$ python -q
>>> import numpy as np
>>> np.set_printoptions(precision=2, suppress=True, linewidth=140, floatmode="fixed")
>>> M = np.loadtxt("a.csv", delimiter=",")
>>> M
array([[ 0.00,  0.00,  0.00,  0.00,  0.00,  1.00],
       [ 0.00,  0.00,  0.00, -2.00,  0.00,  0.00],
       [ 0.00,  0.00,  0.00,  0.00,  2.00,  0.00],
       [-1.00,  0.00,  0.00,  0.00,  0.00,  0.00],
       [ 0.00,  2.00,  0.00,  0.00,  0.00,  0.00],
       [ 0.00,  0.00, -3.00,  0.00,  0.00,  0.00]])
>>> u = np.array([0, -1, -2])
>>> np.correlate(M[0], M[3], "full")
array([ 0.00,  0.00,  0.00,  0.00,  0.00,  0.00,  0.00,  0.00,  0.00,  0.00, -1.00])
>>> np.polyval(u, M[0])
array([-2.00, -2.00, -2.00, -2.00, -2.00, -3.00])
>>> np.array([np.convolve(row, u, "same") for row in M])
array([[ 0.00,  0.00,  0.00,  0.00,  0.00, -1.00],
       [ 0.00,  0.00,  0.00,  2.00,  4.00,  0.00],
       [ 0.00,  0.00,  0.00,  0.00, -2.00, -4.00],
       [ 1.00,  2.00,  0.00,  0.00,  0.00,  0.00],
       [ 0.00, -2.00, -4.00,  0.00,  0.00,  0.00],
       [ 0.00,  0.00,  3.00,  6.00,  0.00,  0.00]])
>>> data = np.loadtxt("arr.csv", delimiter=",")
>>> data
array([[0.00, 0.00, 0.00, 1.00],
       [0.00, 1.00, 0.00, 0.00],
       [1.00, 0.00, 0.00, 0.00],
       [0.00, 0.00, 1.00, 0.00]])
>>> # keeps lengths
>>> def softmax(z):
...     e = np.exp(z - z.max(axis=-1, keepdims=True))
...     return e / e.sum(axis=-1, keepdims=True)
... 
>>> softmax(data).sum(axis=1)
array([1.00, 1.00, 1.00, 1.00])
>>> scores = data @ data.T / np.sqrt(4)
>>> softmax(scores)
array([[0.35, 0.22, 0.22, 0.22],
       [0.22, 0.35, 0.22, 0.22],
       [0.22, 0.22, 0.35, 0.22],
       [0.22, 0.22, 0.22, 0.35]])
>>> softmax(scores)[2] @ data
array([0.35, 0.22, 0.22, 0.22])
>>> softmax(scores + np.triu(np.full(scores.shape, -np.inf), 1))
array([[1.00, 0.00, 0.00, 0.00],
       [0.38, 0.62, 0.00, 0.00],
       [0.27, 0.27, 0.45, 0.00],
       [0.22, 0.22, 0.22, 0.35]])
>>> softmax(scores).round(6).argmax(axis=1)
array([0, 1, 2, 3])
>>> u, v = data[3], data[0]
>>> u @ u
np.float64(1.0)
>>> pr = (u @ v) / (u @ u) * u
>>> v - pr
array([0.00, 0.00, 0.00, 1.00])
>>> pr
array([0.00, 0.00, 0.00, 0.00])
>>> A2 = data / np.linalg.norm(data, axis=1, keepdims=True)
>>> gram = A2 @ A2.T
>>> np.argwhere(np.triu(np.abs(gram) > 0.95, 1))
array([], shape=(0, 2), dtype=int64)
>>> np.degrees(np.arccos(np.clip(gram[0, 1], -1, 1)))
np.float64(90.0)
>>> (gram - 2 * np.eye(4)).round(6).argmax(axis=1)
array([1, 0, 0, 0])
>>> gram
array([[1.00, 0.00, 0.00, 0.00],
       [0.00, 1.00, 0.00, 0.00],
       [0.00, 0.00, 1.00, 0.00],
       [0.00, 0.00, 0.00, 1.00]])
>>> W1 = np.array([[0, 0, 2], [1, 2, 2], [0, 2, 2], [2, 0, 0]])
>>> coef = np.array([4, 1, 2])
>>> hid = np.maximum(data @ W1 + coef, 0)
>>> (hid > 0).mean(axis=0)
array([1.00, 1.00, 1.00])
>>> (hid > 0).astype(int)
array([[1, 1, 1],
       [1, 1, 1],
       [1, 1, 1],
       [1, 1, 1]])
>>> hid
array([[6.00, 1.00, 2.00],
       [5.00, 3.00, 4.00],
       [4.00, 1.00, 4.00],
       [4.00, 3.00, 4.00]])
>>> np.linalg.matrix_rank(hid)
np.int64(3)
>>> cent = np.array([[-6, 6], [-9, 7], [-7, 3]])
>>> (hid @ cent).round(6).argmax(axis=1)
array([1, 1, 1, 1])
>>> A2 = hid / np.linalg.norm(hid, axis=1, keepdims=True)
>>> gram = A2 @ A2.T
>>> np.argwhere(np.triu(np.abs(gram) > 0.95, 1))
array([[1, 2],
       [1, 3],
       [2, 3]])
>>> gram[0]
array([1.00, 0.91, 0.90, 0.85])
>>> round(float(np.degrees(np.arccos(np.clip(gram[0, 3], -1, 1)))), 2)
31.39
>>> gram
array([[1.00, 0.91, 0.90, 0.85],
       [0.91, 1.00, 0.96, 0.99],
       [0.90, 0.96, 1.00, 0.95],
       [0.85, 0.99, 0.95, 1.00]])
>>> feats = np.load("mat.npy")
>>> feats
array([[ 0.00,  2.00,  1.00,  2.00,  0.00,  0.00],
       [ 0.00,  0.00,  0.00,  2.00,  0.00,  0.00],
       [ 2.00,  1.00,  2.00,  0.00,  0.00,  0.00],
       [ 1.00,  1.00,  0.00,  2.00,  0.00,  0.00],
       [ 0.00,  0.00,  0.00,  0.00, -1.00,  0.00],
       [ 0.00,  0.00,  0.00,  0.00,  2.00, -2.00]])
>>> rng = np.random.default_rng(304)
>>> lab = rng.permutation(6)
>>> A2 = feats[:, lab] * rng.choice([-1, 1], 6)
>>> A2
array([[-1.00, -0.00,  2.00, -0.00, -2.00,  0.00],
       [-0.00, -0.00,  0.00, -0.00, -2.00,  0.00],
       [-2.00, -0.00,  1.00, -0.00, -0.00,  2.00],
       [-0.00, -0.00,  1.00, -0.00, -2.00,  1.00],
       [-0.00, -0.00,  0.00,  1.00, -0.00,  0.00],
       [-0.00,  2.00,  0.00, -2.00, -0.00,  0.00]])
>>> left, _, Vh = np.linalg.svd(feats.T @ A2)
>>> np.round(np.linalg.lstsq(feats, A2)[0], 2) + 0
array([[ 0.00,  0.00,  0.00,  0.00,  0.00,  1.00],
       [ 0.00,  0.00,  1.00,  0.00,  0.00,  0.00],
       [-1.00,  0.00,  0.00,  0.00,  0.00,  0.00],
       [ 0.00,  0.00,  0.00,  0.00, -1.00,  0.00],
       [ 0.00,  0.00,  0.00, -1.00,  0.00,  0.00],
       [ 0.00, -1.00,  0.00,  0.00,  0.00,  0.00]])
>>> (feats != 0).astype(int)
array([[0, 1, 1, 1, 0, 0],
       [0, 0, 0, 1, 0, 0],
       [1, 1, 1, 0, 0, 0],
       [1, 1, 0, 1, 0, 0],
       [0, 0, 0, 0, 1, 0],
       [0, 0, 0, 0, 1, 1]])
>>> (np.linalg.matrix_power((feats != 0) + (feats.T != 0) + np.eye(6), 6) > 0).astype(int)
array([[1, 1, 1, 1, 0, 0],
       [1, 1, 1, 1, 0, 0],
       [1, 1, 1, 1, 0, 0],
       [1, 1, 1, 1, 0, 0],
       [0, 0, 0, 0, 1, 1],
       [0, 0, 0, 0, 1, 1]])
>>> feats @ feats
array([[ 4.00,  3.00,  2.00,  8.00,  0.00,  0.00],
       [ 2.00,  2.00,  0.00,  4.00,  0.00,  0.00],
       [ 4.00,  6.00,  6.00,  6.00,  0.00,  0.00],
       [ 2.00,  4.00,  1.00,  8.00,  0.00,  0.00],
       [ 0.00,  0.00,  0.00,  0.00,  1.00,  0.00],
       [ 0.00,  0.00,  0.00,  0.00, -6.00,  4.00]])
>>> np.linalg.svd(M, compute_uv=False)
array([3.00, 2.00, 2.00, 2.00, 1.00, 1.00])
>>> lab = rng.permutation(6)
>>> lab
array([2, 4, 5, 1, 3, 0])
>>> A2 = feats[lab][:, lab]
>>> A2
array([[ 2.00,  0.00,  0.00,  1.00,  0.00,  2.00],
       [ 0.00, -1.00,  0.00,  0.00,  0.00,  0.00],
       [ 0.00,  2.00, -2.00,  0.00,  0.00,  0.00],
       [ 0.00,  0.00,  0.00,  0.00,  2.00,  0.00],
       [ 0.00,  0.00,  0.00,  1.00,  2.00,  1.00],
       [ 1.00,  0.00,  0.00,  2.00,  2.00,  0.00]])
>>> np.diag(A2)
array([ 2.00, -1.00, -2.00,  0.00,  2.00,  0.00])
>>> np.sort(np.abs(np.linalg.eigvals(A2)))
array([1.00, 1.12, 1.12, 2.00, 2.12, 3.79])
>>> np.round(np.linalg.det(A2), 2), round(np.linalg.det(feats[lab]), 2)
(np.float64(20.0), np.float64(20.0))
>>> feats.reshape(2, -1)
array([[ 0.00,  2.00,  1.00,  2.00,  0.00,  0.00,  0.00,  0.00,  0.00,  2.00,  0.00,  0.00,  2.00,  1.00,  2.00,  0.00,  0.00,  0.00],
       [ 1.00,  1.00,  0.00,  2.00,  0.00,  0.00,  0.00,  0.00,  0.00,  0.00, -1.00,  0.00,  0.00,  0.00,  0.00,  0.00,  2.00, -2.00]])
>>> T = feats.reshape(6, 2, -1)
>>> np.einsum("ihd,jhd->hij", T, T).shape
(2, 6, 6)
>>> np.einsum("ihd,ihd->ih", T, T)
array([[5.00, 4.00],
       [0.00, 4.00],
       [9.00, 0.00],
       [2.00, 4.00],
       [0.00, 1.00],
       [0.00, 8.00]])
>>> A2 = np.array([[-3, 9, 9]])
>>> A = A2.T @ A2
>>> A
array([[  9, -27, -27],
       [-27,  81,  81],
       [-27,  81,  81]])
>>> np.round(softmax(A[1]), 2) + 0
array([0.00, 0.50, 0.50])
>>> np.round(softmax(A[1] + -3), 2) + 0
array([0.00, 0.50, 0.50])
>>> scores = A @ A.T / np.sqrt(3)
>>> softmax(scores).round(6).argmax(axis=1)
array([0, 1, 1])
>>> left, sig, Vh = np.linalg.svd(A)
>>> V = Vh[:(sig > 1e-8).sum()]
>>> x0 = A[0] + 5 * A[2] + rng.integers(2) * np.eye(3)[2]
>>> x0
array([-126.00,  378.00,  378.00])
>>> np.allclose(V.T @ V @ x0, x0)
True
>>> np.round(np.linalg.norm(x0 - V.T @ V @ x0), 2)
np.float64(0.0)
>>> np.linalg.matrix_rank(np.vstack([A, x0]))
np.int64(1)
